$ python -q
>>> import numpy as np
>>> np.set_printoptions(suppress=True, linewidth=160)
>>> rd = lambda a: np.round(a, 1) + 0
>>> F = np.load("x.npy")
>>> F
array([[ 1,  0,  0,  0,  0,  0],
       [ 2,  1,  0,  0,  0,  0],
       [ 0, -2,  1,  0,  0,  0],
       [-1,  2, -1,  1,  0,  0],
       [-3,  3,  0,  3,  1,  0],
       [ 1, -2,  3,  3,  0,  1]])
>>> T = np.stack([F, 3 * F, F[::-1]])
>>> (T @ F.T).shape
(3, 6, 6)
>>> rd(np.linalg.norm(T, axis=(1, 2)))
array([ 8.4, 25.1,  8.4])
>>> T.sum(axis=0)
array([[  5,  -2,   3,   3,   0,   1],
       [  5,   7,   0,   3,   1,   0],
       [ -1,  -6,   3,   1,   0,   0],
       [ -4,   6,  -3,   4,   0,   0],
       [-10,  13,   0,  12,   4,   0],
       [  5,  -8,  12,  12,   0,   4]])
>>> np.linalg.matrix_rank(T)
array([6, 6, 6])
>>> T.shape
(3, 6, 6)
>>> rd(np.linalg.det(T))
array([  1., 729.,  -1.])
>>> rng = np.random.default_rng(4447)
>>> A2 = F + rng.integers(-2, 3, (6, 3)) @ rng.integers(-2, 3, (3, 6))
>>> A2
array([[  1,  -2,   0,   0,   2,   3],
       [  6,   1,  -1,   1,   0,   3],
       [ -4,   0,  -1,   2,  -2,  -3],
       [ -5,   6,  -3,   3,  -4,  -6],
       [ -5,   3,   0,   3,   1,  -1],
       [  3, -10,   9,  -3,   8,   8]])
>>> A2 - F
array([[ 0, -2,  0,  0,  2,  3],
       [ 4,  0, -1,  1,  0,  3],
       [-4,  2, -2,  2, -2, -3],
       [-4,  4, -2,  2, -4, -6],
       [-2,  0,  0,  0,  0, -1],
       [ 2, -8,  6, -6,  8,  7]])
>>> rd(np.linalg.svd(A2 - F, compute_uv=False))
array([19.5,  6.7,  2.9,  0. ,  0. ,  0. ])
>>> mat = np.load("w.npy")
>>> mat
array([[ 0.,  3.,  0.,  0.,  0.,  0.],
       [ 3., -2.,  3.,  0.,  0.,  0.],
       [ 0.,  3., -1.,  3.,  0.,  0.],
       [ 0.,  0.,  3.,  0.,  3.,  0.],
       [ 0.,  0.,  0.,  3.,  1.,  3.],
       [ 0.,  0.,  0.,  0.,  3., -4.]])
>>> # symmetric, so the eigenvalues are real
>>> [round(float(np.linalg.det(mat[:i, :i])), 2) + 0 for i in range(1, 7)]
[0.0, -9.0, 9.0, 81.0, 0.0, -729.0]
>>> rd(np.linalg.eigvalsh(mat).min())
np.float64(-6.4)
>>> np.all(np.linalg.eigvalsh(mat) > 0)
np.False_
